>>> import numpy as np
>>> import numpy.linalg as la
>>> np.set_printoptions(suppress=True, linewidth=100)
>>> def rd(a):
...     return np.round(a, 3) + 0
... 
>>> arr = np.loadtxt("sample11.csv", delimiter=",")
>>> print(arr)
[[ 0.64   0.987  0.652 -0.982 -0.339 -0.013 -0.313  1.011  0.313 -0.979 -0.968]
 [ 1.643  2.461  1.593 -2.463 -0.791  0.003 -0.787  2.444  0.813 -2.486 -2.435]
 [-2.526 -3.747 -2.504  3.744  1.253 -0.032  1.227 -3.749 -1.264  3.787  3.792]
 [-0.567 -0.847 -0.547  0.86   0.284 -0.026  0.285 -0.864 -0.29   0.856  0.917]
 [-0.226 -0.358 -0.225  0.363  0.125  0.     0.161 -0.414 -0.126  0.338  0.35 ]
 [-0.496 -0.708 -0.489  0.702  0.258 -0.033  0.237 -0.725 -0.23   0.698  0.69 ]
 [-2.524 -3.746 -2.515  3.777  1.255  0.007  1.247 -3.769 -1.249  3.773  3.742]
 [-0.858 -1.253 -0.817  1.216  0.4    0.023  0.421 -1.233 -0.407  1.227  1.221]
 [-0.264 -0.381 -0.274  0.46   0.141  0.007  0.145 -0.428 -0.119  0.417  0.412]
 [-0.835 -1.263 -0.813  1.224  0.447  0.032  0.415 -1.263 -0.401  1.219  1.231]
 [-0.448 -0.642 -0.421  0.663  0.201 -0.023  0.196 -0.616 -0.218  0.632  0.64 ]
 [ 1.657  2.457  1.626 -2.476 -0.81   0.017 -0.815  2.413  0.81  -2.447 -2.442]
 [ 1.452  2.217  1.485 -2.192 -0.729 -0.048 -0.723  2.204  0.783 -2.221 -2.209]
 [ 1.853  2.762  1.806 -2.764 -0.945  0.001 -0.922  2.773  0.961 -2.779 -2.768]
 [-4.776 -7.176 -4.776  7.17   2.405 -0.016  2.416 -7.171 -2.428  7.194  7.153]
 [ 0.619  0.902  0.643 -0.956 -0.325  0.017 -0.339  0.907  0.357 -0.904 -0.943]
 [-0.533 -0.799 -0.526  0.824  0.29   0.023  0.216 -0.827 -0.265  0.804  0.814]]
>>> rng = np.random.default_rng(31)
>>> lab = rng.permutation(11)
>>> out = arr[:, lab] * rng.choice([-1, 1], 11)
>>> print(out)
[[-0.64   0.339 -0.313  0.979  0.987  0.652  1.011  0.013  0.968 -0.982  0.313]
 [-1.643  0.791 -0.787  2.486  2.461  1.593  2.444 -0.003  2.435 -2.463  0.813]
 [ 2.526 -1.253  1.227 -3.787 -3.747 -2.504 -3.749  0.032 -3.792  3.744 -1.264]
 [ 0.567 -0.284  0.285 -0.856 -0.847 -0.547 -0.864  0.026 -0.917  0.86  -0.29 ]
 [ 0.226 -0.125  0.161 -0.338 -0.358 -0.225 -0.414 -0.    -0.35   0.363 -0.126]
 [ 0.496 -0.258  0.237 -0.698 -0.708 -0.489 -0.725  0.033 -0.69   0.702 -0.23 ]
 [ 2.524 -1.255  1.247 -3.773 -3.746 -2.515 -3.769 -0.007 -3.742  3.777 -1.249]
 [ 0.858 -0.4    0.421 -1.227 -1.253 -0.817 -1.233 -0.023 -1.221  1.216 -0.407]
 [ 0.264 -0.141  0.145 -0.417 -0.381 -0.274 -0.428 -0.007 -0.412  0.46  -0.119]
 [ 0.835 -0.447  0.415 -1.219 -1.263 -0.813 -1.263 -0.032 -1.231  1.224 -0.401]
 [ 0.448 -0.201  0.196 -0.632 -0.642 -0.421 -0.616  0.023 -0.64   0.663 -0.218]
 [-1.657  0.81  -0.815  2.447  2.457  1.626  2.413 -0.017  2.442 -2.476  0.81 ]
 [-1.452  0.729 -0.723  2.221  2.217  1.485  2.204  0.048  2.209 -2.192  0.783]
 [-1.853  0.945 -0.922  2.779  2.762  1.806  2.773 -0.001  2.768 -2.764  0.961]
 [ 4.776 -2.405  2.416 -7.194 -7.176 -4.776 -7.171  0.016 -7.153  7.17  -2.428]
 [-0.619  0.325 -0.339  0.904  0.902  0.643  0.907 -0.017  0.943 -0.956  0.357]
 [ 0.533 -0.29   0.216 -0.804 -0.799 -0.526 -0.827 -0.023 -0.814  0.824 -0.265]]
>>> Uu, _, Vt = la.svd(arr.T @ out)
>>> print(rd(Uu @ Vt))
[[-1.  0.  0.  0.  0.  0.  0.  0.  0.  0.  0.]
 [ 0.  0.  0.  0.  1.  0.  0.  0.  0.  0.  0.]
 [ 0.  0.  0.  0.  0.  1.  0.  0.  0.  0.  0.]
 [ 0.  0.  0.  0.  0.  0.  0.  0.  0.  1.  0.]
 [ 0. -1.  0.  0.  0.  0.  0.  0.  0.  0.  0.]
 [ 0.  0.  0.  0.  0.  0.  0. -1.  0.  0.  0.]
 [ 0.  0.  1.  0.  0.  0.  0.  0.  0.  0.  0.]
 [ 0.  0.  0.  0.  0.  0.  1.  0.  0.  0.  0.]
 [ 0.  0.  0.  0.  0.  0.  0.  0.  0.  0.  1.]
 [ 0.  0.  0. -1.  0.  0.  0.  0.  0.  0.  0.]
 [ 0.  0.  0.  0.  0.  0.  0.  0. -1.  0.  0.]]
>>> print(lab)
[ 0  4  6  9  1  2  7  5 10  3  8]
>>> J = np.load("layer14.npy")
>>> print(J)
[[30. 15. 25. 40. 20.]
 [15. 14. 15. 24. 12.]
 [25. 15. 30. 40. 20.]
 [40. 24. 40. 69. 32.]
 [20. 12. 20. 32. 21.]]
>>> # equal to its transpose
>>> print(rd(la.norm(J, 2) / la.norm(J)))
0.998
>>> print([round(float(x), 3) for x in la.svd(J, compute_uv=False)[:3]])
[144.0, 5.0, 5.0]
>>> A = np.load("test6.npy")
>>> print(A)
[[-0.6 -1.3  1.  15.  -1.4 -2.1 -0.4]
 [ 0.5 -0.1  0.8 10.   1.5  1.  -0.5]
 [-0.8 -0.9 -1.3  9.   0.1 -2.2  0.5]
 [-0.2  0.7  0.8 -3.  -0.3 -0.2 -0.9]]
>>> out = A / np.sqrt((A ** 2).mean(axis=1, keepdims=True))
>>> print(la.matrix_rank(A - A.mean(axis=1, keepdims=True)))
4
>>> print(rd(la.norm(out, axis=1)))
[2.646 2.646 2.646 2.646]
>>> print(la.matrix_rank(out) == la.matrix_rank(A))
True
>>> print(rd(out[2]))
[-0.224 -0.252 -0.364  2.521  0.028 -0.616  0.14 ]
>>> out = A + rng.integers(-2, 3, (4, 1)) @ rng.integers(-2, 3, (1, 7))
>>> print(out)
[[-2.6 -3.3  1.  17.  -5.4 -2.1 -2.4]
 [ 2.5  1.9  0.8  8.   5.5  1.   1.5]
 [-1.8 -1.9 -1.3 10.  -1.9 -2.2 -0.5]
 [ 1.8  2.7  0.8 -5.   3.7 -0.2  1.1]]
>>> print(np.abs(out - A).sum(axis=1))
[12. 12.  6. 12.]
>>> out = np.array([[2, -1], [0, 1], [-1, -2], [-2, -2], [0, -1], [1, -1], [-1, 2]])
>>> print(np.vstack([A, out.T]).shape)
(6, 7)
>>> print(rd(out.T @ A.T))
[[-33.9 -18.3 -21.    5.5]
 [-30.  -25.7 -12.4   4. ]]
>>> print(rd(np.einsum("ij->j", A)))
[-1.1 -1.6  1.3 31.  -0.1 -3.5 -1.3]
>>> print(rd(np.einsum("ik,kj->ji", A, out)))
[[-33.9 -18.3 -21.    5.5]
 [-30.  -25.7 -12.4   4. ]]
>>> print(rd(np.einsum("ij,ij->i", A, A)))
[234.58 104.4   89.24  11.11]
>>> def softmax(z):
...     e = np.exp(z - z.max(axis=-1, keepdims=True))
...     return e / e.sum(axis=-1, keepdims=True)
... 
>>> print(rd(softmax(A[3])))
[0.116 0.285 0.315 0.007 0.105 0.116 0.057]
>>> S = A @ A.T / np.sqrt(7)
>>> print(rd(softmax(S)[3] @ A))
[-0.2  0.7  0.8 -3.  -0.3 -0.2 -0.9]
>>> print(rd(softmax(S)))
[[1. 0. 0. 0.]
 [1. 0. 0. 0.]
 [1. 0. 0. 0.]
 [0. 0. 0. 1.]]
>>> print(softmax(S).round(6).argmax(axis=1))
[0 0 0 3]
>>> print(rd(softmax(S + np.triu(np.full(S.shape, -np.inf), 1))))
[[1. 0. 0. 0.]
 [1. 0. 0. 0.]
 [1. 0. 0. 0.]
 [0. 0. 0. 1.]]
>>> x0 = np.array([-1, -1, 2, 1, 1, 2, -2])
>>> print(A @ np.eye(7)[3])
[15. 10.  9. -3.]
>>> print(rd(A @ (2 * x0)))
[28.2 31.4  5.6 -1.6]
>>> print(rd(A @ x0))
[14.1 15.7  2.8 -0.8]
>>> print(np.sign((A @ x0).round(6)))
[ 1.  1.  1. -1.]
>>> print(rd(np.einsum("ij,j->i", A, x0)))
[14.1 15.7  2.8 -0.8]
>>> print(la.norm(A @ x0) <= la.norm(A, 2) * la.norm(x0) + 1e-9)
True
>>> print(A * x0)
[[ 0.6  1.3  2.  15.  -1.4 -4.2  0.8]
 [-0.5  0.1  1.6 10.   1.5  2.   1. ]
 [ 0.8  0.9 -2.6  9.   0.1 -4.4 -1. ]
 [ 0.2 -0.7  1.6 -3.  -0.3 -0.4  1.8]]
>>> data = np.minimum.outer(np.arange(1, 8), np.arange(1, 8)) * 3
>>> print(data)
[[ 3  3  3  3  3  3  3]
 [ 3  6  6  6  6  6  6]
 [ 3  6  9  9  9  9  9]
 [ 3  6  9 12 12 12 12]
 [ 3  6  9 12 15 15 15]
 [ 3  6  9 12 15 18 18]
 [ 3  6  9 12 15 18 21]]
>>> # symmetric, so the eigenvalues are real
>>> w, evecs = la.eigh(data)
>>> print(np.abs(evecs[:, -1]).round(6).argmax())
6
>>> print(rd(evecs.T @ data @ evecs))
[[ 0.784  0.     0.     0.     0.     0.     0.   ]
 [ 0.     0.899  0.     0.     0.     0.     0.   ]
 [ 0.     0.     1.146  0.     0.     0.     0.   ]
 [ 0.     0.     0.     1.675  0.     0.     0.   ]
 [ 0.     0.     0.     0.     3.     0.     0.   ]
 [ 0.     0.     0.     0.     0.     7.854  0.   ]
 [ 0.     0.     0.     0.     0.     0.    68.642]]
>>> print(w.sum(), np.trace(data))
84.0 84
>>> print(np.unique(w.round(6) + 0, return_counts=True)[1])
[1 1 1 1 1 1 1]
>>> print(rd(np.abs(evecs[:, -1])))
[0.107 0.21  0.304 0.384 0.447 0.491 0.514]
>>> print((w > 1e-8).sum(), (w < -1e-8).sum())
7 0
>>> print(rd(la.eigvalsh(data @ data)))
[   0.614    0.808    1.313    2.806    9.      61.687 4711.772]
>>> x0 = np.ones(7)
>>> for _ in range(5):
...     x0 = data @ x0
...     x0 /= la.norm(x0)
...     print(round(x0 @ data @ x0, 3))
... 
68.554
68.641
68.642
68.642
68.642
>>> print(rd(la.eigvalsh(data)[-1]))
68.642
>>> M = np.load("run1.npy")
>>> print(M)
[[ 0  1 -1  1  2]
 [ 2  0  1 -1  1]
 [ 1  2  0  1 -1]
 [-1  1  2  0  1]
 [ 1 -1  1  2  0]]
>>> print(rd(la.det(M.T)))
123.0
>>> print(M @ np.ones(5))
[3. 3. 3. 3. 3.]
>>> print(M @ (-1.0) ** np.arange(5))
[-1.  5. -3.  1.  1.]
>>> W0 = np.load("mat.npy")
>>> print(W0)
[[ -3.  -1.  -4.   4.]
 [  0.  -4.  -4.   4.]
 [  0.  -2. -14.  11.]
 [  0.  -2. -14.  11.]]
>>> w, evecs = la.eigh(J)
>>> print(rd(w))
[  5.   5.   5.   5. 144.]
>>> print(np.abs(evecs[:, -1]).round(6).argmax())
3
>>> print(rd(la.svd(J, compute_uv=False)))
[144.   5.   5.   5.   5.]
>>> print(rd(np.abs(evecs[:, -1])))
[0.424 0.254 0.424 0.679 0.339]
>>> print(rd(evecs.T @ J @ evecs))
[[  5.   0.   0.   0.   0.]
 [  0.   5.   0.   0.   0.]
 [  0.   0.   5.   0.   0.]
 [  0.   0.   0.   5.   0.]
 [  0.   0.   0.   0. 144.]]
>>> print(rd(evecs @ np.diag(w) @ evecs.T))
[[30. 15. 25. 40. 20.]
 [15. 14. 15. 24. 12.]
 [25. 15. 30. 40. 20.]
 [40. 24. 40. 69. 32.]
 [20. 12. 20. 32. 21.]]
